% python3 -q
>>> import numpy as np
>>> np.set_printoptions(precision=2, suppress=True, linewidth=140)
>>> M2 = np.array([[0]])
>>> cent = np.array([[2, 5, 3, 3, 0, 2],
...     [5, 0, 0, 3, 3, 2],
...     [1, 1, 2, 1, 5, 0],
...     [2, 5, 2, 0, 5, 4],
...     [4, 5, 5, 0, 2, 4],
...     [5, 4, 4, 5, 4, 4]])
>>> X = np.block([[M2, np.array([[0, 0, 2, -2, 1, 0]])], [np.zeros((6, 1)), cent]])
>>> print(X)
[[ 0.  0.  0.  2. -2.  1.  0.]
 [ 0.  2.  5.  3.  3.  0.  2.]
 [ 0.  5.  0.  0.  3.  3.  2.]
 [ 0.  1.  1.  2.  1.  5.  0.]
 [ 0.  2.  5.  2.  0.  5.  4.]
 [ 0.  4.  5.  5.  0.  2.  4.]
 [ 0.  5.  4.  4.  5.  4.  4.]]
>>> M2 = X / np.linalg.norm(X, axis=1, keepdims=True)
>>> G = M2 @ M2.T
>>> print(G[3])
[0.41 0.4  0.59 1.   0.74 0.55 0.7 ]
>>> print(np.linalg.norm(M2, axis=1))
[1. 1. 1. 1. 1. 1. 1.]
>>> print((np.abs(G) > 0.9).astype(int))
[[1 0 0 0 0 0 0]
 [0 1 0 0 0 0 0]
 [0 0 1 0 0 0 0]
 [0 0 0 1 0 0 0]
 [0 0 0 0 1 0 0]
 [0 0 0 0 0 1 0]
 [0 0 0 0 0 0 1]]
>>> print((G - 2 * np.eye(7)).round(6).argmax(axis=1))
[5 6 6 4 5 4 1]
>>> print(np.argwhere(np.triu(np.abs(G) > 0.95, 1)))
[]
>>> rng = np.random.default_rng(224065)
>>> M2 = X + rng.integers(-2, 3, (7, 6)) @ rng.integers(-2, 3, (6, 7))
>>> print(M2)
[[  4.  -2.  -3.   5. -12.  -5.  -3.]
 [  2.   4.   2.   8.   9.  -3.   4.]
 [  1.   5.   1.   3.  -3.  -1.   2.]
 [ -5.   3.  -4.   3.   4.   5.   6.]
 [ -4.  -4.  12.  -1.   3.  13.  -4.]
 [ -1.   0.   3.   9.  -1.   1.   0.]
 [ -1.  -1.   9.  -1.   2.  10.  -4.]]
>>> print(np.abs(M2 - X).sum(axis=1))
[31. 23. 15. 22. 39. 17. 34.]
>>> print(np.linalg.matrix_rank(M2 - X, tol=1e-8))
6
>>> print(M2 - X)
[[  4.  -2.  -3.   3. -10.  -6.  -3.]
 [  2.   2.  -3.   5.   6.  -3.   2.]
 [  1.   0.   1.   3.  -6.  -4.   0.]
 [ -5.   2.  -5.   1.   3.   0.   6.]
 [ -4.  -6.   7.  -3.   3.   8.  -8.]
 [ -1.  -4.  -2.   4.  -1.  -1.  -4.]
 [ -1.  -6.   5.  -5.  -3.   6.  -8.]]
